$ python3 -q
>>> import numpy as np
>>> import numpy.linalg as la
>>> np.set_printoptions(precision=2, suppress=True, linewidth=140)
>>> def rnd(a):
...     return np.round(a, 2) + 0
... 
>>> J = np.array([[1, -1, 1, -1],
...     [1, 0, 0, 0],
...     [1, 1, 1, 1],
...     [1, 2, 4, 8],
...     [1, 3, 9, 27],
...     [1, 4, 16, 64],
...     [1, 5, 25, 125]])
>>> # column 3 dominates
>>> vec = np.array([1, 3, 2, 4])
>>> print(np.sign((J @ vec).round(6)))
[-1  1  1  1  1  1  1]
>>> print(J @ np.eye(4)[3])
[ -1.   0.   1.   8.  27.  64. 125.]
>>> J @ (2 * vec)
array([  -8,    2,   20,   94,  272,  602, 1132])
>>> O, r_ = la.qr(J)
>>> rnd(O)
array([[-0.38, -0.57,  0.55, -0.41],
       [-0.38, -0.38,  0.  ,  0.41],
       [-0.38, -0.19, -0.33,  0.41],
       [-0.38,  0.  , -0.44,  0.  ],
       [-0.38,  0.19, -0.33, -0.41],
       [-0.38,  0.38,  0.  , -0.41],
       [-0.38,  0.57,  0.55,  0.41]])
>>> O.shape, r_.shape
((7, 4), (4, 4))
>>> np.allclose(r_.T @ r_, J.T @ J)
True
>>> A2 = J[0, 0] * J[1:] - np.outer(J[1:, 0], J[0])
>>> A2
array([[  0,   1,  -1,   1],
       [  0,   2,   0,   2],
       [  0,   3,   3,   9],
       [  0,   4,   8,  28],
       [  0,   5,  15,  65],
       [  0,   6,  24, 126]])
>>> print(J[:, 0] / J[0, 0])
[1. 1. 1. 1. 1. 1. 1.]
>>> np.flatnonzero(~A2.round(6).any(axis=1))
array([], dtype=int64)
>>> np.argsort(-la.norm(A2, axis=0).round(6), kind="stable")[:3]
array([3, 2, 1])
>>> [round(float(x), 2) for x in la.svd(A2, compute_uv=False)[:3]]
[148.0, 5.21, 2.36]
>>> rnd(la.norm(A2, 2) / la.norm(A2))
np.float64(1.0)
>>> m1 = np.load("mat.npy")
>>> m1
array([[ -1.44,  -5.13,  -4.3 ,   6.72],
       [ -0.82,  -5.44,  -4.18,   3.96],
       [  0.8 ,  -4.61,  -3.49,   1.42],
       [ -0.14,  -1.02,  -8.82,  -2.05],
       [ -2.96,  -4.57,   5.22, -11.51],
       [  1.64,   4.85,  -0.39,  -2.68],
       [  0.57,   4.43,  -1.04,   6.71],
       [  2.81,  -3.25,  -6.02,   8.7 ],
       [ -0.9 ,  -0.39,  -4.31,   2.42],
       [  3.7 ,  -1.34,   3.74,  -0.08],
       [  4.48,   1.06,   1.86,  -7.34],
       [  2.22,   4.26,   2.73,  -3.82],
       [ -0.84,   1.94,   3.64,   1.79],
       [ -2.91,   1.63,  -3.57,  -3.66],
       [  2.13,  -8.43,   3.51,   4.9 ],
       [ -3.86,   3.53,  -6.02,   6.13],
       [  2.79,   4.19,   8.79,  -1.63],
       [  4.56,  -1.58,  -9.3 ,  -4.72],
       [ -2.11,   1.38, -11.04,  -7.89],
       [  5.32,  -2.21,  -3.16,  -0.68],
       [  4.2 ,   5.73,  -1.23,  -1.02],
       [ -0.02,  -1.43,   1.83,  -0.29],
       [ -4.94,  -4.68,   1.37,  -2.15],
       [ -3.61,  -8.03,   7.21,  -0.48],
       [ -2.01,   0.62,   1.66,  -2.63],
       [ -0.22,  -3.06,   3.5 ,  -5.82],
       [ -1.72,   1.89,  -5.47,   1.  ],
       [ -4.88,   3.77,   7.92,   1.63],
       [  3.63,   2.96,  -1.82,  -3.17],
       [  0.87,   2.98,  -3.27, -10.63],
       [ -4.56,  -5.42,   3.79,   2.62],
       [ -0.82,  -5.84,   1.81,  -0.06]])
>>> C = m1[[18, 22]].astype(float)
>>> for _ in range(5):
...     idx = la.norm(m1[:, None] - C, axis=-1).argmin(axis=1)
...     C = np.array([m1[idx == j].mean(axis=0) for j in range(2)])
... 
>>> idx
array([1, 1, 1, 0, 1, 0, 1, 1, 1, 1, 0, 1, 1, 0, 1, 1, 1, 0, 0, 1, 0, 1, 1, 1, 1, 1, 0, 1, 0, 0, 1, 1])
>>> np.bincount(idx)
array([10, 22])
